$ python3 -q
>>> import numpy as np
>>> import numpy.linalg as la
>>> np.set_printoptions(suppress=True, linewidth=200)
>>> rng = np.random.default_rng(39)
>>> t = np.sort(rng.uniform(-2, 2, 28))
>>> W0 = np.c_[t, t ** 2, t ** 3] @ np.array([[-1, 2, 2], [1, 2, 1], [-1, 2, -1]])
>>> W0.round(1) + 0
array([[ 7.4, -5.5,  2.8],
       [ 6.7, -4.8,  2.3],
       [ 6.1, -4.3,  1.9],
       [ 4. , -2.7,  0.6],
       [ 3.7, -2.5,  0.4],
       [ 3.5, -2.4,  0.3],
       [ 3.5, -2.3,  0.3],
       [ 2.9, -1.9,  0. ],
       [ 2.4, -1.6, -0.3],
       [ 1.8, -1.3, -0.5],
       [ 0.5, -0.5, -0.5],
       [ 0.1, -0.1, -0.1],
       [ 0. ,  0. ,  0. ],
       [ 0. ,  0.1,  0.1],
       [-0.1,  0.4,  0.3],
       [-0.2,  0.7,  0.6],
       [-0.2,  0.9,  0.7],
       [-0.5,  2.6,  1.4],
       [-0.5,  2.8,  1.5],
       [-1.1,  6.7,  2.1],
       [-1.2,  7.1,  2.1],
       [-1.2,  7.4,  2.1],
       [-1.4,  8.2,  2.1],
       [-1.4,  8.4,  2.1],
       [-1.5,  9. ,  2.1],
       [-2.2, 12.5,  2. ],
       [-4.1, 20.7,  1.2],
       [-5.2, 24.9,  0.5]])
>>> gram = np.cov(W0, rowvar=False)
>>> np.round(la.eigvalsh(gram)[::-1], 1)
array([60.9,  2.4,  0.7])
>>> gram.round(1) + 0
array([[  9.3, -19.2,   0. ],
       [-19.2,  53.7,   1.9],
       [  0. ,   1.9,   1. ]])
>>> np.argwhere(np.triu(np.abs(np.corrcoef(W0.T)) > 0.8, 1))
array([[0, 1]])
>>> gram.shape
(3, 3)
>>> np.round(np.corrcoef(W0.T), 1) + 0
array([[ 1. , -0.9,  0. ],
       [-0.9,  1. ,  0.3],
       [ 0. ,  0.3,  1. ]])
>>> np.argsort(-W0.std(axis=0).round(6), kind="stable")
array([1, 0, 2])
>>> round(float(np.corrcoef(W0[:, 0], W0[:, 2])[0, 1]), 1)
-0.0
>>> np.round(np.median(W0, axis=0), 1)
array([-0.1,  0.2,  0.6])
>>> Xs = W0 - W0.mean(axis=0)
>>> U, s, Vt = la.svd(Xs, full_matrices=False)
>>> np.searchsorted(np.cumsum(s ** 2) / (s ** 2).sum(), 0.9) + 1
np.int64(1)
>>> la.matrix_rank(Xs)
np.int64(3)
>>> (np.sign(U[:, 0]) == np.sign(U[0, 0])).astype(int)
array([1, 1, 1, 1, 1, 1, 1, 1, 1, 1, 1, 1, 1, 1, 1, 1, 1, 0, 0, 0, 0, 0, 0, 0, 0, 0, 0, 0])
>>> np.abs(Vt[0]).argmax()
np.int64(1)
>>> round((s ** 2).sum() ** 2 / (s ** 4).sum(), 1)
np.float64(1.1)
>>> np.abs(U[:, 0]).argmax()
np.int64(27)
